$ python -q
>>> import numpy as np
>>> np.set_printoptions(suppress=True, linewidth=200)
>>> feats = np.load("sample14.npy")
>>> feats
array([[ 3, -9, -1, -4,  8,  6,  9,  4, -1],
       [ 5, -7,  1,  7,  3, -6, -6, -2,  4],
       [-4,  8, -8, -7, -8, -3,  0,  0,  9],
       [-4,  8,  8, -5, -6,  6,  4,  6, -2],
       [-8, -7,  1,  0, -8,  1, -4, -8, -9],
       [ 1,  7, -7,  8, -2,  0,  7, -7, -5],
       [ 2,  6,  8, -5, -1,  6,  3, -8, -7],
       [-8, -8, -5,  6,  6,  8,  0,  6, -5],
       [ 8, -2, -9, -9,  9,  2,  4, -8,  8],
       [ 5, -7,  1,  7,  3, -6, -6, -2,  4],
       [ 4, -1, -6, -7,  8,  5,  2,  7, -4]])
>>> gram = feats.T @ feats
>>> np.allclose(gram, gram.T)
True
>>> (feats @ feats.T).shape
(11, 11)
>>> np.trace(gram), (feats ** 2).sum()
(np.int64(3386), np.int64(3386))
>>> print(gram)
[[ 304  -42  -48  -44  226  -78   36  -75  150]
 [ -42  510   51 -155 -264   10  120  -40   23]
 [ -48   51  387   31 -147   15  -66   17 -132]
 [ -44 -155   31  443  -16 -152 -149  -31  -72]
 [ 226 -264 -147  -16  432   92   79   90   55]
 [ -78   10   15 -152   92  283  182   95 -188]
 [  36  120  -66 -149   79  182  263   25  -61]
 [ -75  -40   17  -31   90   95   25  386    9]
 [ 150   23 -132  -72   55 -188  -61    9  378]]
>>> M2 = feats[0, 0] * feats[1:] - np.outer(feats[1:, 0], feats[0])
>>> M2
array([[  0,  24,   8,  41, -31, -48, -63, -26,  17],
       [  0, -12, -28, -37,   8,  15,  36,  16,  23],
       [  0, -12,  20, -31,  14,  42,  48,  34, -10],
       [  0, -93,  -5, -32,  40,  51,  60,   8, -35],
       [  0,  30, -20,  28, -14,  -6,  12, -25, -14],
       [  0,  36,  26,  -7, -19,   6,  -9, -32, -19],
       [  0, -96, -23, -14,  82,  72,  72,  50, -23],
       [  0,  66, -19,   5, -37, -42, -60, -56,  32],
       [  0,  24,   8,  41, -31, -48, -63, -26,  17],
       [  0,  33, -14,  -5,  -8,  -9, -30,   5,  -8]])
>>> np.linalg.matrix_rank(M2), np.linalg.matrix_rank(feats)
(np.int64(8), np.int64(9))
>>> np.round(feats[:, 0] / feats[0, 0], 2)
array([ 1.  ,  1.67, -1.33, -1.33, -2.67,  0.33,  0.67, -2.67,  2.67,  1.67,  1.33])
>>> np.flatnonzero(~M2.round(6).any(axis=1))
array([], dtype=int64)
>>> m1 = np.load("x.npy")
>>> m1
array([[  0.22,  -3.6 ,   1.4 ,   4.61,   0.19,  -1.41,   4.23],
       [  1.51,   3.58,   0.75,  -4.55,   0.9 ,  -0.71, -10.28],
       [  2.19,  -3.29,   3.26,   3.6 ,   0.98,  -3.8 ,  -4.32],
       [  0.7 ,   4.82,   1.69,  -2.4 ,   2.79,   0.78,  -4.5 ],
       [  0.5 ,  -3.28,   1.19,   3.49,  -0.09,  -1.71,   1.79],
       [  2.08,   2.39,   2.32,  -2.21,   1.8 ,  -1.77,  -9.87],
       [  0.77,  -2.99,   1.01,   2.38,  -0.43,  -2.03,  -0.61],
       [ -1.9 ,   1.78,  -1.49,  -0.19,   0.19,   3.01,   7.11],
       [  2.5 ,   0.9 ,   2.79,  -1.01,   1.59,  -2.8 , -10.21],
       [  1.32,  -0.6 ,  -0.08,  -2.08,  -1.14,  -1.92,  -7.52],
       [  2.6 ,  -0.88,   3.5 ,   1.3 ,   1.7 ,  -3.5 ,  -8.11],
       [ -0.67,   1.19,  -0.29,  -0.13,   0.48,   1.29,   2.71],
       [  0.62,   2.69,   1.33,  -1.24,   1.78,   0.2 ,  -3.1 ],
       [ -0.2 ,   5.69,   0.28,  -3.58,   2.21,   2.21,  -2.48],
       [ -0.46,   3.3 ,  -1.26,  -3.49,   0.13,   1.69,  -1.78],
       [  0.09,  -3.85,  -1.01,   1.32,  -2.27,  -1.51,   0.41],
       [ -0.99,   0.92,  -0.06,   0.98,   0.79,   1.59,   5.09],
       [  0.07,   6.01,   0.1 ,  -4.7 ,   1.89,   1.88,  -4.91],
       [  0.33,  -1.5 ,   1.81,   3.39,   1.2 ,  -0.79,   2.8 ],
       [  2.59,  -2.98,   1.81,   0.29,  -0.72,  -4.28,  -9.79],
       [  1.51,  -0.34,   1.01,  -1.01,   0.03,  -2.02,  -6.79],
       [ -0.72,  -2.72,  -0.01,   3.38,  -0.4 ,  -0.03,   6.2 ],
       [ -0.4 ,  -4.5 ,  -1.91,   1.3 ,  -3.16,  -1.06,   2.09],
       [  2.04,  -3.58,   2.2 ,   2.49,  -0.1 ,  -3.71,  -5.01],
       [ -0.69,   3.  ,  -2.3 ,  -4.6 ,  -0.99,   1.8 ,  -2.51],
       [  1.3 ,  -0.61,  -0.1 ,  -2.12,  -1.07,  -1.93,  -7.49],
       [  0.09,   6.01,   0.1 ,  -4.69,   1.89,   1.89,  -4.89],
       [  0.31,   6.29,   1.19,  -3.56,   2.97,   1.77,  -4.22],
       [  0.11,  -0.01,  -1.31,  -2.21,  -1.4 ,  -0.23,  -3.1 ],
       [ -1.19,   0.61,  -1.21,  -0.12,  -0.32,   1.69,   4.38],
       [ -1.11,   0.62,  -2.5 ,  -2.26,  -1.68,   1.53,   1.28],
       [  1.23,  -4.53,   1.52,   3.59,  -0.6 ,  -3.02,  -0.9 ]])
>>> left, sig, VT = np.linalg.svd(feats, full_matrices=False)
>>> np.allclose(left * sig @ VT, feats)
True
>>> print((sig > 1e-8).sum())
9
>>> np.round(VT @ VT.T, 2) + 0
array([[1., 0., 0., 0., 0., 0., 0., 0., 0.],
       [0., 1., 0., 0., 0., 0., 0., 0., 0.],
       [0., 0., 1., 0., 0., 0., 0., 0., 0.],
       [0., 0., 0., 1., 0., 0., 0., 0., 0.],
       [0., 0., 0., 0., 1., 0., 0., 0., 0.],
       [0., 0., 0., 0., 0., 1., 0., 0., 0.],
       [0., 0., 0., 0., 0., 0., 1., 0., 0.],
       [0., 0., 0., 0., 0., 0., 0., 1., 0.],
       [0., 0., 0., 0., 0., 0., 0., 0., 1.]])
>>> round(float(np.sqrt((sig ** 2).sum())), 2), round(float(np.linalg.norm(feats)), 2)
(58.19, 58.19)
>>> print(sig.round(2))
[29.87 27.75 25.78 19.64 18.02 15.27  8.4   6.43  1.83]
>>> z = m1[:, 1] > np.median(m1[:, 1])
>>> u = m1[z].mean(axis=0) - m1[~z].mean(axis=0)
>>> ((m1 - m1.mean(axis=0)) @ u > 0).astype(int)
array([0, 1, 0, 1, 0, 1, 0, 1, 0, 0, 0, 1, 1, 1, 1, 0, 1, 1, 0, 0, 0, 0, 0, 0, 1, 0, 1, 1, 1, 1, 1, 0])
>>> round((((m1 - m1.mean(axis=0)) @ u > 0) == z).mean(), 2)
np.float64(0.94)
>>> Z = m1[[25, 27]].astype(float)
>>> for _ in range(5):
...     z = np.linalg.norm(m1[:, None] - Z, axis=-1).argmin(axis=1)
...     Z = np.array([m1[z == j].mean(axis=0) for j in range(2)])
... 
>>> z
array([0, 0, 0, 1, 0, 0, 0, 1, 0, 0, 0, 1, 1, 1, 1, 0, 1, 1, 0, 0, 0, 0, 0, 0, 1, 0, 1, 1, 0, 1, 1, 0])
>>> np.round(Z[1] - Z[0], 2)
array([-1.56,  5.01, -1.4 , -3.15,  1.09,  3.65,  2.9 ])
>>> np.abs(Z[1] - Z[0]).argmax()
np.int64(1)
>>> Ac = m1 - m1.mean(axis=0)
>>> left, sig, VT = np.linalg.svd(Ac, full_matrices=False)
>>> np.round(Ac.mean(axis=0), 2) + 0
array([0., 0., 0., 0., 0., 0., 0.])
>>> np.round(np.abs(VT[-1]), 2) + 0
array([0.4 , 0.51, 0.01, 0.  , 0.43, 0.58, 0.24])
>>> np.searchsorted(np.cumsum(sig ** 2) / (sig ** 2).sum(), 0.9) + 1
np.int64(2)
>>> print(np.round(sig ** 2 / (sig ** 2).sum(), 2) + 0)
[0.57 0.36 0.07 0.   0.   0.   0.  ]
>>> np.linalg.matrix_rank(Ac)
np.int64(7)
>>> (np.sign(left[:, 0]) == np.sign(left[0, 0])).astype(int)
array([1, 0, 0, 0, 1, 0, 1, 1, 0, 0, 0, 1, 0, 0, 0, 1, 1, 0, 1, 0, 0, 1, 1, 0, 0, 0, 0, 0, 0, 1, 1, 1])
>>> th = np.radians(92)
>>> r_ = np.eye(9)
>>> r_[4, 4] = r_[8, 8] = np.cos(th)
>>> r_[4, 8], r_[8, 4] = -np.sin(th), np.sin(th)
>>> r_.round(2)
array([[ 1.  ,  0.  ,  0.  ,  0.  ,  0.  ,  0.  ,  0.  ,  0.  ,  0.  ],
       [ 0.  ,  1.  ,  0.  ,  0.  ,  0.  ,  0.  ,  0.  ,  0.  ,  0.  ],
       [ 0.  ,  0.  ,  1.  ,  0.  ,  0.  ,  0.  ,  0.  ,  0.  ,  0.  ],
       [ 0.  ,  0.  ,  0.  ,  1.  ,  0.  ,  0.  ,  0.  ,  0.  ,  0.  ],
       [ 0.  ,  0.  ,  0.  ,  0.  , -0.03,  0.  ,  0.  ,  0.  , -1.  ],
       [ 0.  ,  0.  ,  0.  ,  0.  ,  0.  ,  1.  ,  0.  ,  0.  ,  0.  ],
       [ 0.  ,  0.  ,  0.  ,  0.  ,  0.  ,  0.  ,  1.  ,  0.  ,  0.  ],
       [ 0.  ,  0.  ,  0.  ,  0.  ,  0.  ,  0.  ,  0.  ,  1.  ,  0.  ],
       [ 0.  ,  0.  ,  0.  ,  0.  ,  1.  ,  0.  ,  0.  ,  0.  , -0.03]])
>>> M2 = feats @ r_.T
>>> print(np.round(np.linalg.svd(feats, compute_uv=False), 2), np.round(np.linalg.svd(M2, compute_uv=False), 2))
[29.87 27.75 25.78 19.64 18.02 15.27  8.4   6.43  1.83] [29.87 27.75 25.78 19.64 18.02 15.27  8.4   6.43  1.83]
>>> np.round(np.abs(M2 - feats).max(axis=0), 2)
array([ 0.  ,  0.  ,  0.  ,  0.  , 17.31,  0.  ,  0.  ,  0.  , 17.31])
>>> np.allclose(feats @ feats.T, M2 @ M2.T)
True
>>> K = np.array([[0, 2, 2, 0, -4, -4],
...     [1, 1, 2, -2, -2, -4],
...     [2, 1, 2, -4, -2, -4],
...     [0, 2, 2, 0, -2, -2],
...     [1, 1, 2, -1, -1, -2],
...     [2, 1, 2, -2, -1, -2]])
>>> x0 = np.array([2, -2, -2, 0, -2, 1, 1, -1, 0])
>>> target = feats @ x0
>>> np.round(np.linalg.pinv(feats) @ feats, 2) + 0
array([[1., 0., 0., 0., 0., 0., 0., 0., 0.],
       [0., 1., 0., 0., 0., 0., 0., 0., 0.],
       [0., 0., 1., 0., 0., 0., 0., 0., 0.],
       [0., 0., 0., 1., 0., 0., 0., 0., 0.],
       [0., 0., 0., 0., 1., 0., 0., 0., 0.],
       [0., 0., 0., 0., 0., 1., 0., 0., 0.],
       [0., 0., 0., 0., 0., 0., 1., 0., 0.],
       [0., 0., 0., 0., 0., 0., 0., 1., 0.],
       [0., 0., 0., 0., 0., 0., 0., 0., 1.]])
>>> target
array([ 21,   6,   5, -24,  17,  20,  -5,   0,  34,   6,   6])
>>> rng = np.random.default_rng(42869)
>>> target = target + 0.3 * rng.normal(size=11)
>>> print(target.round(2))
[ 21.09   6.12   5.41 -24.22  17.25  20.31  -5.25   0.32  33.9    5.95   6.13]
>>> b, *_ = np.linalg.lstsq(feats, target)
>>> b.round()
array([ 2., -2., -2.,  0., -2.,  1.,  1., -1.,  0.])
>>> np.round(feats.T @ (target - feats @ b), 2) + 0
array([0., 0., 0., 0., 0., 0., 0., 0., 0.])
>>> b.round(2) + 0
array([ 2.03, -2.02, -2.05,  0.02, -2.06,  1.04,  0.99, -0.99,  0.  ])
>>> O, vecs = np.linalg.qr(K[:, :5])[0], np.linalg.qr(K[:, 5:])[0]
>>> sig = np.linalg.svd(O.T @ vecs, compute_uv=False)
>>> round(float(np.linalg.norm(O @ O.T - vecs @ vecs.T, 2)), 2)
1.0
>>> np.round(np.degrees(np.arccos(sig.clip(0, 1))), 2)
array([2.28])
>>> M2 = np.array([[1, 2, 1, 0, 0, 0],
...     [2, 1, 0, 1, 1, 0],
...     [2, 0, 1, 2, 0, 1],
...     [1, 1, 2, 0, 1, 2],
...     [2, 0, 0, 1, 2, 2],
...     [2, 2, 1, 0, 0, 2]])
>>> arr = np.tril(M2)
>>> print(arr)
[[1 0 0 0 0 0]
 [2 1 0 0 0 0]
 [2 0 1 0 0 0]
 [1 1 2 0 0 0]
 [2 0 0 1 2 0]
 [2 2 1 0 0 2]]
>>> np.prod(np.diag(arr)), round(np.linalg.det(arr), 2)
(np.int64(0), np.float64(0.0))
>>> arr @ arr
array([[ 1,  0,  0,  0,  0,  0],
       [ 4,  1,  0,  0,  0,  0],
       [ 4,  0,  1,  0,  0,  0],
       [ 7,  1,  2,  0,  0,  0],
       [ 7,  1,  2,  2,  4,  0],
       [12,  6,  3,  0,  0,  4]])
>>> np.linalg.matrix_rank(arr - arr[0, 0] * np.eye(6))
np.int64(4)
>>> x0 = np.array([-3, -2, -1, 2, -1, 1])
>>> arr @ (2 * x0)
array([ -6, -16, -14, -14, -12, -18])
>>> np.sign((arr @ x0).round(6))
array([-1, -1, -1, -1, -1, -1])
>>> arr @ np.eye(6)[4]
array([0., 0., 0., 0., 2., 0.])
>>> data = np.load("w.npy")
>>> print(data)
[[0 0 1 0 0 1 1]
 [0 0 0 1 0 0 0]
 [1 0 0 0 1 1 1]
 [0 1 0 0 0 0 0]
 [0 0 1 0 0 1 1]
 [1 0 1 0 1 0 1]
 [1 0 1 0 1 1 0]]
>>> w, vecs = np.linalg.eigh(data)
>>> np.round(np.abs(vecs[:, -1]), 2) + 0
array([0.39, 0.  , 0.48, 0.  , 0.39, 0.48, 0.48])
>>> print(np.round(vecs @ np.diag(w) @ vecs.T, 2) + 0)
[[0. 0. 1. 0. 0. 1. 1.]
 [0. 0. 0. 1. 0. 0. 0.]
 [1. 0. 0. 0. 1. 1. 1.]
 [0. 1. 0. 0. 0. 0. 0.]
 [0. 0. 1. 0. 0. 1. 1.]
 [1. 0. 1. 0. 1. 0. 1.]
 [1. 0. 1. 0. 1. 1. 0.]]
>>> np.round(np.linalg.eigvalsh(data @ data), 2) + 0
array([ 0.  ,  1.  ,  1.  ,  1.  ,  1.  ,  2.71, 13.29])
>>> print(np.round(vecs.T @ data @ vecs, 2) + 0)
[[-1.65  0.    0.    0.    0.    0.    0.  ]
 [ 0.   -1.    0.    0.    0.    0.    0.  ]
 [ 0.    0.   -1.    0.    0.    0.    0.  ]
 [ 0.    0.    0.   -1.    0.    0.    0.  ]
 [ 0.    0.    0.    0.    0.    0.    0.  ]
 [ 0.    0.    0.    0.    0.    1.    0.  ]
 [ 0.    0.    0.    0.    0.    0.    3.65]]
>>> round(w.sum(), 2), np.trace(data)
(np.float64(-0.0), np.int64(0))
>>> print(np.abs(vecs[:, -1]).round(6).argmax())
2
>>> print(np.unique(w.round(6) + 0, return_counts=True)[1])
[1 3 1 1 1]
